$ python -q
>>> import numpy as np
>>> np.set_printoptions(precision=2, suppress=True, linewidth=120)
>>> rd = lambda a: np.round(a, 2) + 0
>>> M = np.array([[83, 69, 75, 97],
...     [74, 68, 83, 98],
...     [47, 50, 72, 76],
...     [56, 45, 50, 65],
...     [11, 22, 48, 40],
...     [56, 57, 78, 85],
...     [38, 43, 66, 67],
...     [20, 38, 75, 64],
...     [20, 14, 19, 24],
...     [65, 73, 105, 109],
...     [47, 56, 86, 86]])
>>> print(M)
[[ 83  69  75  97]
 [ 74  68  83  98]
 [ 47  50  72  76]
 [ 56  45  50  65]
 [ 11  22  48  40]
 [ 56  57  78  85]
 [ 38  43  66  67]
 [ 20  38  75  64]
 [ 20  14  19  24]
 [ 65  73 105 109]
 [ 47  56  86  86]]
>>> rk = np.linalg.matrix_rank(M)
>>> print(rk)
3
>>> ns = np.linalg.svd(M)[2][rk:].T
>>> print(np.linalg.matrix_rank(M.T @ M), np.linalg.matrix_rank(M @ M.T))
3 3
>>> print(rd(M @ ns))
[[0.]
 [0.]
 [0.]
 [0.]
 [0.]
 [0.]
 [0.]
 [0.]
 [0.]
 [0.]
 [0.]]
>>> print(np.allclose(M @ ns, 0))
True
>>> print([int(np.linalg.matrix_rank(M[:i])) for i in range(1, len(M) + 1)])
[1, 2, 3, 3, 3, 3, 3, 3, 3, 3, 3]
>>> print([int(np.linalg.matrix_rank(M[:, :j + 1])) for j in range(4)])
[1, 2, 3, 3]
>>> E = np.load("run12.npy")
>>> print(E)
[[-1  1 -2  0  0]
 [ 0  2  1  0  2]
 [ 1  2 -1  0  0]
 [ 0  0  0 -1  0]
 [-2  0 -2  0 -1]]
>>> rng = np.random.default_rng(9582)
>>> lab = rng.permutation(5)
>>> print(lab)
[4 3 1 0 2]
>>> B = E[lab][:, lab]
>>> print(B)
[[-1  0  0 -2 -2]
 [ 0 -1  0  0  0]
 [ 2  0  2  0  1]
 [ 0  0  1 -1 -2]
 [ 0  0  2  1 -1]]
>>> print(rd(np.sort(np.abs(np.linalg.eigvals(B)))))
[1.   1.34 1.34 1.9  2.63]
>>> x = np.array([7, 3, -8, -6, -7])
>>> a = np.maximum(E @ x, 0)
>>> print(E * (a > 1e-9)[:, None])
[[-1  1 -2  0  0]
 [ 0  0  0  0  0]
 [ 1  2 -1  0  0]
 [ 0  0  0 -1  0]
 [-2  0 -2  0 -1]]
>>> print(np.maximum(E @ x, 0) - np.maximum(-E @ x, 0))
[ 12 -16  21   6   9]
>>> print(np.maximum(E @ (3 * x), 0))
[36  0 63 18 27]
>>> print(a)
[12  0 21  6  9]
>>> print(rd(np.sort(np.linalg.eigvals(E).real)))
[-2.63 -1.   -0.13 -0.13  1.9 ]
>>> print(np.flatnonzero(np.linalg.matrix_power((E != 0) + (E.T != 0) + np.eye(5), 5)[2]))
[0 1 2 4]
>>> print(rd(np.linalg.det(2 * E)), rd(np.linalg.det(E)))
288.0 9.0
>>> print(rd(np.poly(E)))
[ 1.  2. -2. -3. -9. -9.]
>>> print(rd(np.linalg.eigvals(E).sum().real))
-2.0
>>> print(rd(np.linalg.eigvals(E)))
[ 1.9 +0.j   -0.13+1.34j -0.13-1.34j -2.63+0.j   -1.  +0.j  ]
>>> print(np.kron(np.eye(2, dtype=int), E))
[[-1  1 -2  0  0  0  0  0  0  0]
 [ 0  2  1  0  2  0  0  0  0  0]
 [ 1  2 -1  0  0  0  0  0  0  0]
 [ 0  0  0 -1  0  0  0  0  0  0]
 [-2  0 -2  0 -1  0  0  0  0  0]
 [ 0  0  0  0  0 -1  1 -2  0  0]
 [ 0  0  0  0  0  0  2  1  0  2]
 [ 0  0  0  0  0  1  2 -1  0  0]
 [ 0  0  0  0  0  0  0  0 -1  0]
 [ 0  0  0  0  0 -2  0 -2  0 -1]]
>>> B = np.array([[1, 3], [-3, -2], [0, 4], [-2, -5], [-2, -5]])
>>> print(E @ B)
[[ -4 -13]
 [-10 -10]
 [ -5  -5]
 [  2   5]
 [  0  -9]]
>>> print(B.T @ E.T)
[[ -4 -10  -5   2   0]
 [-13 -10  -5   5  -9]]
>>> print(np.linalg.matrix_rank(np.vstack([E, B.T])))
5
>>> print(np.einsum("ik,kj->ji", E, B))
[[ -4 -10  -5   2   0]
 [-13 -10  -5   5  -9]]
>>> Q, _ = np.linalg.qr(np.array([[-0.3, -1.1, 0.4], [-0.2, -0.6, -1.1], [1.5, -0.2, 1.7]]))
>>> mat = Q[:, :3]
>>> print(rd(mat))
[[-0.19 -0.85  0.48]
 [-0.13 -0.46 -0.88]
 [ 0.97 -0.23 -0.02]]
>>> # keeps lengths
>>> x = np.array([3, -3, -2])
>>> target = mat @ x
>>> coef, lr = np.zeros(3), 1 / np.linalg.norm(mat, 2) ** 2
>>> for i in range(10):
...     coef -= lr * mat.T @ (mat @ coef - target)
...     if i % 2 == 0: print(i, round(np.linalg.norm(mat @ coef - target), 2))
... 
0 0.0
2 0.0
4 0.0
6 0.0
8 0.0
>>> print(rd(coef))
[ 3. -3. -2.]
>>> lab = rng.permutation(3)
>>> print(lab)
[0 1 2]
>>> B = mat[lab][:, lab]
>>> print(rd(np.diag(B)))
[-0.19 -0.46 -0.02]
>>> print(np.allclose(B, mat))
True
>>> print(rd(B))
[[-0.19 -0.85  0.48]
 [-0.13 -0.46 -0.88]
 [ 0.97 -0.23 -0.02]]
>>> print(rd(np.trace(B)))
-0.68
